>>> import numpy as np
>>> import numpy.linalg as la
>>> np.set_printoptions(precision=3, suppress=True, linewidth=100)
>>> def tidy(a):
...     return np.round(a, 3) + 0
... 
>>> Z = np.sign(np.array([[0, -7, -8, -8], [-1, -7, 3, -7], [-6, -5, -5, 8], [2, 1, -7, 2]]))
>>> A2 = (np.tril(Z, -1) + np.eye(4)) @ (np.triu(Z, 1) + np.eye(4))
>>> evals = np.array([-1, -9, -9, 1])
>>> J = np.rint(A2 * evals @ la.inv(A2)) + 0
>>> J
array([[  7.,   8.,   6.,   6.],
       [-16., -17., -16., -16.],
       [-16.,  -8.,   5.,  14.],
       [ 16.,   8.,  -4., -13.]])
>>> J.ravel(order="F")
array([  7., -16., -16.,  16.,   8., -17.,  -8.,   8.,   6., -16.,   5.,  -4.,   6., -16.,  14.,
       -13.])
>>> J.reshape(2, -1)
array([[  7.,   8.,   6.,   6., -16., -17., -16., -16.],
       [-16.,  -8.,   5.,  14.,  16.,   8.,  -4., -13.]])
>>> J.reshape(-1, 2)
array([[  7.,   8.],
       [  6.,   6.],
       [-16., -17.],
       [-16., -16.],
       [-16.,  -8.],
       [  5.,  14.],
       [ 16.,   8.],
       [ -4., -13.]])
>>> T = J.reshape(4, 2, -1)
>>> T.sum(axis=1)
array([[ 13.,  14.],
       [-32., -33.],
       [-11.,   6.],
       [ 12.,  -5.]])
>>> rng = np.random.default_rng(839)
>>> labels = rng.permutation(4)
>>> A2 = J[:, labels] * rng.choice([-1, 1], 4)
>>> A2
array([[ -6.,   6.,  -8.,   7.],
       [ 16., -16.,  17., -16.],
       [-14.,   5.,   8., -16.],
       [ 13.,  -4.,  -8.,  16.]])
>>> U, _, Vt = la.svd(J.T @ A2)
>>> tidy(U @ Vt)
array([[ 0.,  0.,  0.,  1.],
       [ 0.,  0., -1.,  0.],
       [ 0.,  1.,  0.,  0.],
       [-1.,  0.,  0.,  0.]])
>>> tidy(la.lstsq(J, A2)[0])
array([[ 0.,  0.,  0.,  1.],
       [ 0.,  0., -1.,  0.],
       [ 0.,  1.,  0.,  0.],
       [-1.,  0.,  0.,  0.]])
>>> x0 = np.array([3, -2, 2, 0])
>>> h1 = np.maximum(A2 @ x0, 0)
>>> np.maximum(A2 @ x0, 0) - np.maximum(-A2 @ x0, 0)
array([-46., 114., -36.,  31.])
>>> h1
array([  0., 114.,   0.,  31.])
>>> np.flatnonzero(h1 > 1e-9)
array([1, 3])
>>> evals, V = la.eig(J)
>>> tidy(J @ V[:, 0] - evals[0] * V[:, 0])
array([0., 0., 0., 0.])
>>> tidy(np.sort(la.eigvals(J.T)))
array([-9., -9., -1.,  1.])
>>> A2 = la.inv(J)
>>> tidy(la.det(J) * la.det(A2))
np.float64(1.0)
>>> np.allclose(A2, J.T)
False
>>> E = (rng.random((3, 3)) < 0.3) + np.eye(3)
>>> E /= E.sum(axis=1, keepdims=True)
>>> E
array([[1., 0., 0.],
       [0., 1., 0.],
       [0., 0., 1.]])
>>> tidy(la.pinv(E))
array([[1., 0., 0.],
       [0., 1., 0.],
       [0., 0., 1.]])
>>> tidy(la.svd(E, compute_uv=False))
array([1., 1., 1.])
>>> E[:, 1] @ E[:, 0]
np.float64(0.0)
>>> F = np.array([[1.4, 0.4, 0.1, 0.0],
...     [-0.7, -0.2, -0.2, -30.0],
...     [1.1, -1.2, -0.9, 28.0],
...     [0.1, -0.9, 0.3, -2.0]])
>>> A2 = F / np.sqrt((F ** 2).mean(axis=1, keepdims=True))
>>> la.matrix_rank(F - F.mean(axis=1, keepdims=True))
np.int64(3)
>>> tidy(A2[0])
array([1.919, 0.548, 0.137, 0.   ])
>>> la.matrix_rank(A2) == la.matrix_rank(F)
np.True_
>>> x0 = np.array([3, 0, 2, 1])
>>> target = F @ x0
>>> tidy(target)
array([  4.4, -32.5,  29.5,  -1.1])
>>> tidy(la.solve(F, target))
array([3., 0., 2., 1.])
>>> tidy(la.solve(F.T, F[1]))
array([0., 1., 0., 0.])
>>> tidy(la.solve(F, F[:, 1]))
array([0., 1., 0., 0.])
